% ipython --no-banner

In [1]: import numpy as np

In [2]: import numpy.linalg as la

In [3]: np.set_printoptions(precision=3, suppress=True, linewidth=100, legacy="1.25")

In [4]: data = np.load("dump.npy")

In [5]: data
Out[5]: 
array([[-0.493, -0.223, -0.841],
       [ 0.493, -0.868, -0.058],
       [-0.717, -0.443,  0.538]])

In [6]: np.round(np.trace(data), 3)
Out[6]: -0.823

In [7]: data.inv()
---------------------------------------------------------------------------
AttributeError                            Traceback (most recent call last)
Cell In[7], line 1
----> 1 data.inv()

AttributeError: 'numpy.ndarray' object has no attribute 'inv'

In [8]: la.matrix_power(data, 3)
Out[8]: 
array([[-0.011, -0.741, -0.672],
       [ 0.923, -0.265,  0.277],
       [-0.384, -0.617,  0.687]])

In [9]: la.determinant(data)
---------------------------------------------------------------------------
AttributeError                            Traceback (most recent call last)
Cell In[9], line 1
----> 1 la.determinant(data)

AttributeError: module 'numpy.linalg' has no attribute 'determinant'

In [10]: assert data == data.T
---------------------------------------------------------------------------
ValueError                                Traceback (most recent call last)
Cell In[10], line 1
----> 1 assert data == data.T

ValueError: The truth value of an array with more than one element is ambiguous. Use a.any() or a.all()

In [11]: round(np.abs(la.eigvals(data)).max(), 3)
Out[11]: 1.0

In [12]: other = np.array([[-2, -1, -2], [-2, 1, 0]])

In [13]: Z = np.kron(other, data)

In [14]: Z
Out[14]: 
array([[ 0.986,  0.447,  1.682,  0.493,  0.223,  0.841,  0.986,  0.447,  1.682],
       [-0.986,  1.736,  0.117, -0.493,  0.868,  0.058, -0.986,  1.736,  0.117],
       [ 1.434,  0.887, -1.076,  0.717,  0.443, -0.538,  1.434,  0.887, -1.076],
       [ 0.986,  0.447,  1.682, -0.493, -0.223, -0.841, -0.   , -0.   , -0.   ],
       [-0.986,  1.736,  0.117,  0.493, -0.868, -0.058,  0.   , -0.   , -0.   ],
       [ 1.434,  0.887, -1.076, -0.717, -0.443,  0.538, -0.   , -0.   ,  0.   ]])

In [15]: np.round(la.norm(Z, 2), 3), np.round(la.norm(other, 2) * la.norm(data, 2), 3)
Out[15]: (3.257, 3.257)

In [16]: la.matrix_rank(Z)
Out[16]: 6

In [17]: round(float(data[:, 1] @ data[:, 0]), 3)
Out[17]: 0.0

In [18]: np.round(data.T @ data, 3) + 0
Out[18]: 
array([[1., 0., 0.],
       [0., 1., 0.],
       [0., 0., 1.]])

In [19]: M = np.load("out14.npy")

In [20]: M
Out[20]: 
array([[0., 0., 0., 0.],
       [0., 0., 2., 0.],
       [0., 2., 0., 0.],
       [0., 0., 0., 0.]])

In [21]: la.norm(M, axis=0)
Out[21]: array([0., 2., 2., 0.])

In [22]: M[:, 0] @ M[:, 2]
Out[22]: 0.0

In [23]: la.pinv(M)
Out[23]: 
array([[0. , 0. , 0. , 0. ],
       [0. , 0. , 0.5, 0. ],
       [0. , 0.5, 0. , 0. ],
       [0. , 0. , 0. , 0. ]])

In [24]: arr = np.array([[-1.0, -0.9, 0.6],
    ...:     [-0.2, 1.3, 1.5],
    ...:     [1.4, -0.1, 1.2],
    ...:     [0.0, 1.5, 0.7]])

In [25]: arr
Out[25]: 
array([[-1. , -0.9,  0.6],
       [-0.2,  1.3,  1.5],
       [ 1.4, -0.1,  1.2],
       [ 0. ,  1.5,  0.7]])

In [26]: hat = arr @ la.solve(arr.T @ arr, arr.T)

In [27]: hat @ arr[:, 1]
Out[27]: array([-0.9,  1.3, -0.1,  1.5])

In [28]: hat
Out[28]: 
array([[ 0.89 ,  0.195, -0.05 , -0.238],
       [ 0.195,  0.652,  0.09 ,  0.425],
       [-0.05 ,  0.09 ,  0.977, -0.11 ],
       [-0.238,  0.425, -0.11 ,  0.481]])

In [29]: np.allclose(hat @ hat, hat)
Out[29]: True

In [30]: np.diag(hat)
Out[30]: array([0.89 , 0.652, 0.977, 0.481])

In [31]: x0 = np.array([0, -1, 2])

In [32]: y = arr @ x0

In [33]: b, lr = np.zeros(3), 1 / la.norm(arr, 2) ** 2

In [34]: for i in range(20):
    ...:     b -= lr * arr.T @ (arr @ b - y)
    ...:     if i % 5 == 0: print(i, round(la.norm(arr @ b - y), 3))
    ...: 
0 2.197
5 0.333
10 0.052
15 0.008

In [35]: np.round(la.cond(arr), 3)
Out[35]: 1.796

In [36]: F = np.load("arr.npy")

In [37]: F
Out[37]: 
array([[ 98,   0,  -2,   1],
       [ -1,  22,   1,   2],
       [  1,   2,  -2,   0],
       [  0,  -1,   1, -39]])

In [38]: other = np.array([[3, 3, -1], [0, 3, 2]])

In [39]: Z = np.kron(other, F)

In [40]: round(la.norm(Z, 2), 3), round(float(la.norm(other, 2) * la.norm(F, 2)), 3)
Out[40]: (476.423, 476.423)

In [41]: Z.shape
Out[41]: (8, 12)

In [42]: Z
Out[42]: 
array([[ 294,    0,   -6,    3,  294,    0,   -6,    3,  -98,    0,    2,   -1],
       [  -3,   66,    3,    6,   -3,   66,    3,    6,    1,  -22,   -1,   -2],
       [   3,    6,   -6,    0,    3,    6,   -6,    0,   -1,   -2,    2,    0],
       [   0,   -3,    3, -117,    0,   -3,    3, -117,    0,    1,   -1,   39],
       [   0,    0,    0,    0,  294,    0,   -6,    3,  196,    0,   -4,    2],
       [   0,    0,    0,    0,   -3,   66,    3,    6,   -2,   44,    2,    4],
       [   0,    0,    0,    0,    3,    6,   -6,    0,    2,    4,   -4,    0],
       [   0,    0,    0,    0,    0,   -3,    3, -117,    0,   -2,    2,  -78]])
